>>> import numpy as np
>>> from numpy import linalg as LA
>>> np.set_printoptions(precision=2, suppress=True, linewidth=200, sign=" ")
>>> B = np.array([[1, 2, 1], [3, 1, 3], [3, 1, 3]])
>>> arr = np.tril(B)
>>> arr
array([[ 1,  0,  0],
       [ 3,  1,  0],
       [ 3,  1,  3]])
>>> left, s, vt = LA.svd(arr, full_matrices=False)
>>> np.abs(left[:, 0]).round(6).argmax()
np.int64(2)
>>> np.allclose(left * s @ vt, arr)
True
>>> np.cumsum(s ** 2) / np.sum(s ** 2)
array([ 0.87,  1.  ,  1.  ])
>>> s / s[0]
array([ 1.  ,  0.38,  0.06])
>>> np.trace(arr)
np.int64(5)
>>> print((arr + arr.T) / 2)
[[ 1.   1.5  1.5]
 [ 1.5  1.   0.5]
 [ 1.5  0.5  3. ]]
>>> (arr - arr.T) / 2
array([[ 0. , -1.5, -1.5],
       [ 1.5,  0. , -0.5],
       [ 1.5,  0.5,  0. ]])
>>> np.round(LA.det(arr), 2)
np.float64(3.0)
>>> print(round(np.abs(LA.eigvals(arr)).max(), 2))
3.0
>>> print(np.prod(np.diag(arr)), np.round(LA.det(arr), 2))
3 3.0
>>> print([int(LA.matrix_rank(LA.matrix_power(arr, p))) for p in range(1, 4)])
[3, 3, 3]
>>> LA.matrix_rank(arr - arr[0, 0] * np.eye(3))
np.int64(2)
>>> LA.matrix_power(arr - np.diag(np.diag(arr)), 3)
array([[ 0,  0,  0],
       [ 0,  0,  0],
       [ 0,  0,  0]])
>>> W1 = np.array([[1, 4, 2, 3, -5, 3], [-1, 5, 2, 5, 0, -3], [5, 0, 2, -4, -1, 1]])
>>> b = np.array([-2, 6, -1, 7, 7, 2])
>>> hid = np.maximum(arr @ W1 + b, 0)
>>> (hid > 0).astype(int)
array([[ 0,  1,  1,  1,  1,  1],
       [ 0,  1,  1,  1,  0,  1],
       [ 1,  1,  1,  1,  0,  1]])
>>> LA.matrix_rank(hid)
np.int64(3)
>>> hid
array([[  0,  10,   1,  10,   2,   5],
       [  0,  23,   7,  21,   0,   8],
       [ 15,  23,  13,   9,   0,  11]])
>>> C = np.array([[1, 2, -2],
...     [-2, 0, -3],
...     [3, -2, 2],
...     [1, 0, -1],
...     [3, 2, 1],
...     [-3, 3, -2]])
>>> W1 @ C
array([[-22,  -3, -24],
       [  9, -15,  -8],
       [  1,   7,  -5]])
>>> hid @ C
array([[ -16,   17,  -46],
       [ -28,   10,  -92],
       [ -16,   37, -104]])
>>> w, evecs = LA.eig(arr)
>>> np.sort(LA.eigvals(arr @ arr))
array([ 1.,  1.,  9.])
>>> w
array([ 3.,  1.,  1.])
>>> np.sort(LA.eigvals(LA.inv(arr)))
array([ 0.33,  1.  ,  1.  ])
>>> print(np.prod(w))
3.0
>>> F = np.load("arr.npy")
>>> F
array([[ 1.  ,  0.2 ,  0.04,  0.01,  0.  ,  0.  ,  0.  ,  0.  ,  0.  ,  0.  ],
       [ 0.2 ,  1.  ,  0.2 ,  0.04,  0.01,  0.  ,  0.  ,  0.  ,  0.  ,  0.  ],
       [ 0.04,  0.2 ,  1.  ,  0.2 ,  0.04,  0.01,  0.  ,  0.  ,  0.  ,  0.  ],
       [ 0.01,  0.04,  0.2 ,  1.  ,  0.2 ,  0.04,  0.01,  0.  ,  0.  ,  0.  ],
       [ 0.  ,  0.01,  0.04,  0.2 ,  1.  ,  0.2 ,  0.04,  0.01,  0.  ,  0.  ],
       [ 0.  ,  0.  ,  0.01,  0.04,  0.2 ,  1.  ,  0.2 ,  0.04,  0.01,  0.  ],
       [ 0.  ,  0.  ,  0.  ,  0.01,  0.04,  0.2 ,  1.  ,  0.2 ,  0.04,  0.01],
       [ 0.  ,  0.  ,  0.  ,  0.  ,  0.01,  0.04,  0.2 ,  1.  ,  0.2 ,  0.04],
       [ 0.  ,  0.  ,  0.  ,  0.  ,  0.  ,  0.01,  0.04,  0.2 ,  1.  ,  0.2 ],
       [ 0.  ,  0.  ,  0.  ,  0.  ,  0.  ,  0.  ,  0.01,  0.04,  0.2 ,  1.  ]])
>>> # symmetric
>>> q, evecs = LA.qr(F[:, :6])[0], LA.qr(F[:, 6:])[0]
>>> s = LA.svd(q.T @ evecs, compute_uv=False)
>>> (s > 0.9).sum()
np.int64(0)
>>> np.degrees(np.arccos(s.clip(0, 1)))
array([ 67.15,  89.67,  89.71,  90.  ])
>>> vec = np.ones(10)
>>> for _ in range(5):
...     vec = F @ vec
...     vec /= LA.norm(vec)
...     print(round(vec @ F @ vec, 2))
... 
1.45
1.46
1.46
1.46
1.46
>>> vec
array([ 0.19,  0.29,  0.34,  0.36,  0.37,  0.37,  0.36,  0.34,  0.29,  0.19])
>>> B = LA.inv(F)
>>> np.round(LA.inv(B), 2) + 0
array([[ 1.  ,  0.2 ,  0.04,  0.01,  0.  ,  0.  ,  0.  ,  0.  ,  0.  ,  0.  ],
       [ 0.2 ,  1.  ,  0.2 ,  0.04,  0.01,  0.  ,  0.  ,  0.  ,  0.  ,  0.  ],
       [ 0.04,  0.2 ,  1.  ,  0.2 ,  0.04,  0.01,  0.  ,  0.  ,  0.  ,  0.  ],
       [ 0.01,  0.04,  0.2 ,  1.  ,  0.2 ,  0.04,  0.01,  0.  ,  0.  ,  0.  ],
       [ 0.  ,  0.01,  0.04,  0.2 ,  1.  ,  0.2 ,  0.04,  0.01,  0.  ,  0.  ],
       [ 0.  ,  0.  ,  0.01,  0.04,  0.2 ,  1.  ,  0.2 ,  0.04,  0.01,  0.  ],
       [ 0.  ,  0.  ,  0.  ,  0.01,  0.04,  0.2 ,  1.  ,  0.2 ,  0.04,  0.01],
       [ 0.  ,  0.  ,  0.  ,  0.  ,  0.01,  0.04,  0.2 ,  1.  ,  0.2 ,  0.04],
       [ 0.  ,  0.  ,  0.  ,  0.  ,  0.  ,  0.01,  0.04,  0.2 ,  1.  ,  0.2 ],
       [ 0.  ,  0.  ,  0.  ,  0.  ,  0.  ,  0.  ,  0.01,  0.04,  0.2 ,  1.  ]])
>>> K = np.array([[1, 0, 1, 0, 0, 0, 2, 0],
...     [0, 1, 0, 0, 2, 1, 0, 0],
...     [0, 0, 2, 0, 0, 0, 2, 0],
...     [0, 1, 0, 0, 2, 2, 0, 1],
...     [0, 0, 0, 0, 2, 2, 0, 1],
...     [0, 1, 0, 0, 1, 0, 0, 1],
...     [0, 0, 1, 0, 0, 0, 2, 0],
...     [0, 2, 0, 1, 0, 2, 0, 1]])
>>> np.round(LA.norm(K, 2), 2)
np.float64(5.46)
>>> K[3] @ K[4]
np.int64(9)
>>> LA.norm(K, axis=0)
array([ 1.  ,  2.65,  2.45,  1.  ,  3.61,  3.61,  3.46,  2.  ])
>>> LA.norm(K, axis=1)
array([ 2.45,  2.45,  2.83,  3.16,  3.  ,  1.73,  2.24,  3.16])
>>> round(LA.norm(K[3] - K[4]), 2)
np.float64(1.0)
>>> LA.norm(K, axis=1).argmax()
np.int64(3)
>>> np.round(LA.det(K), 2)
np.float64(6.0)
>>> (K != 0).astype(int)
array([[ 1,  0,  1,  0,  0,  0,  1,  0],
       [ 0,  1,  0,  0,  1,  1,  0,  0],
       [ 0,  0,  1,  0,  0,  0,  1,  0],
       [ 0,  1,  0,  0,  1,  1,  0,  1],
       [ 0,  0,  0,  0,  1,  1,  0,  1],
       [ 0,  1,  0,  0,  1,  0,  0,  1],
       [ 0,  0,  1,  0,  0,  0,  1,  0],
       [ 0,  1,  0,  1,  0,  1,  0,  1]])
>>> np.flatnonzero(LA.matrix_power((K != 0) + (K.T != 0) + np.eye(8), 8)[3])
array([ 1,  3,  4,  5,  7])
>>> print(LA.eigvals(arr))
[ 3.  1.  1.]
>>> np.einsum("ii->", arr)
np.int64(5)
>>> np.poly(arr)
array([ 1., -5.,  7., -3.])
>>> np.einsum("ij,ji->", arr, arr)
np.int64(11)
>>> round(LA.det(arr[::-1]), 2)
np.float64(-3.0)
>>> np.round(LA.det(2 * arr), 2), round(float(LA.det(arr)), 2)
(np.float64(24.0), 3.0)
>>> vec = np.array([-2, 2, -2, 1, 2, -2, -2, 0])
>>> K * vec
array([[-2,  0, -2,  0,  0,  0, -4,  0],
       [ 0,  2,  0,  0,  4, -2,  0,  0],
       [ 0,  0, -4,  0,  0,  0, -4,  0],
       [ 0,  2,  0,  0,  4, -4,  0,  0],
       [ 0,  0,  0,  0,  4, -4,  0,  0],
       [ 0,  2,  0,  0,  2,  0,  0,  0],
       [ 0,  0, -2,  0,  0,  0, -4,  0],
       [ 0,  4,  0,  1,  0, -4,  0,  0]])
>>> (K * vec).sum(axis=1)
array([-8,  4, -8,  2,  0,  4, -6,  1])
>>> LA.norm(K @ vec) <= LA.norm(K, 2) * LA.norm(vec) + 1e-9
np.True_
>>> K @ np.eye(8)[4]
array([ 0.,  2.,  0.,  2.,  2.,  1.,  0.,  0.])
>>> print((K @ vec).argmax())
1
>>> K @ (2 * vec)
array([-16,   8, -16,   4,   0,   8, -12,   2])
>>> m1 = np.array([[0, 1, 2, 1, 1],
...     [1, 2, 1, 0, 1],
...     [2, 0, 0, 1, 2],
...     [3, 1, 1, 2, 1],
...     [0, 1, 1, 3, 1]])
>>> B = np.array([[3, -4],
...     [0, -2],
...     [3, -4],
...     [2, -1],
...     [3, 3],
...     [-3, -3],
...     [-3, 5],
...     [-2, -1],
...     [4, -2],
...     [-5, 2]])
>>> np.vstack([F, B.T]).shape
(12, 10)
>>> LA.matrix_rank(np.vstack([F, B.T]))
np.int64(10)
>>> B @ F
Traceback (most recent call last):
  File "<python-input-73>", line 1, in <module>
    B @ F
    ~~^~~
ValueError: matmul: Input operand 1 has a mismatch in its core dimension 0, with gufunc signature (n?,k),(k,m?)->(n?,m?) (size 10 is different from 2)
>>> vec = np.array([-6, 8, 0, -7, -2])
>>> a = np.maximum(m1 @ vec, 0)
>>> m1 * (a > 1e-9)[:, None]
array([[ 0,  0,  0,  0,  0],
       [ 1,  2,  1,  0,  1],
       [ 0,  0,  0,  0,  0],
       [ 0,  0,  0,  0,  0],
       [ 0,  0,  0,  0,  0]])
>>> a
array([ 0,  8,  0,  0,  0])
>>> m1.T @ a
array([  8,  16,   8,   0,   8])
>>> X = np.array([[1, 0, -2, 2, 1, 1, 0],
...     [1, 2, 0, 0, 2, 0, 2],
...     [1, 2, 0, 0, 0, 0, 2],
...     [1, 2, 0, 2, 1, 0, 0],
...     [2, 0, 0, 1, 2, 0, 1]])
>>> B = np.array([[4, -4], [-3, -5], [3, 2], [-2, -5], [0, -5], [-5, 1], [4, -1]])
>>> B.T @ X.T
array([[-11,   6,   6,  -6,  10],
       [-22, -26, -16, -29, -24]])
>>> print(LA.matrix_rank(X @ B))
2
>>> LA.matrix_rank(np.vstack([X, B.T]))
np.int64(7)
>>> B = X / LA.norm(X, axis=1, keepdims=True)
>>> C2 = B @ B.T
>>> C2[0]
array([ 1.  ,  0.25,  0.1 ,  0.57,  0.57])
>>> C2
array([[ 1.  ,  0.25,  0.1 ,  0.57,  0.57],
       [ 0.25,  1.  ,  0.83,  0.61,  0.7 ],
       [ 0.1 ,  0.83,  1.  ,  0.53,  0.42],
       [ 0.57,  0.61,  0.53,  1.  ,  0.6 ],
       [ 0.57,  0.7 ,  0.42,  0.6 ,  1.  ]])
>>> LA.norm(B, axis=1)
array([ 1.,  1.,  1.,  1.,  1.])
>>> (C2 - 2 * np.eye(5)).round(6).argmax(axis=1)
array([ 3,  2,  1,  1,  1])
>>> (np.abs(C2) > 0.9).astype(int)
array([[ 1,  0,  0,  0,  0],
       [ 0,  1,  0,  0,  0],
       [ 0,  0,  1,  0,  0],
       [ 0,  0,  0,  1,  0],
       [ 0,  0,  0,  0,  1]])
>>> LA.matrix_rank(X)
np.int64(5)
>>> print(np.round(LA.norm(X), 2))
7.28
>>> X - X[0]
array([[ 0,  0,  0,  0,  0,  0,  0],
       [ 0,  2,  2, -2,  1, -1,  2],
       [ 0,  2,  2, -2, -1, -1,  2],
       [ 0,  2,  2,  0,  0, -1,  0],
       [ 1,  0,  2, -1,  1, -1,  1]])
>>> X.shape
(5, 7)
>>> np.abs(X).max()
np.int64(2)
>>> W1 = np.array([[2, 0, -2, 0],
...     [2, 1, 2, -1],
...     [-2, 1, 2, 0],
...     [-2, 1, 2, 0],
...     [0, 0, -1, -1],
...     [2, -2, 2, -2],
...     [2, -1, -1, -1]])
>>> b = np.array([1, 0, 1, 3])
>>> hid = np.maximum(X @ W1 + b, 0)
>>> (hid > 0).astype(int)
array([[ 1,  0,  0,  0],
       [ 1,  0,  0,  0],
       [ 1,  0,  1,  0],
       [ 1,  1,  1,  0],
       [ 1,  0,  0,  0]])
>>> print(LA.matrix_rank(hid))
3
>>> (hid > 0).mean(axis=0)
array([ 1. ,  0.2,  0.4,  0. ])
>>> hid
array([[  5,   0,   0,   0],
       [ 11,   0,   0,   0],
       [ 11,   0,   1,   0],
       [  3,   4,   6,   0],
       [  5,   0,   0,   0]])
>>> C = np.array([[3, 2], [3, -3], [-2, -2], [2, 0]])
>>> W1 @ C
array([[ 10,   8],
       [  3,  -3],
       [ -7, -11],
       [ -7, -11],
       [  0,   2],
       [ -8,   6],
       [  3,   9]])
>>> (hid @ C).round(6).argmax(axis=1)
array([ 0,  0,  0,  0,  0])
>>> hid @ C
array([[ 15,  10],
       [ 33,  22],
       [ 31,  20],
       [  9, -18],
       [ 15,  10]])
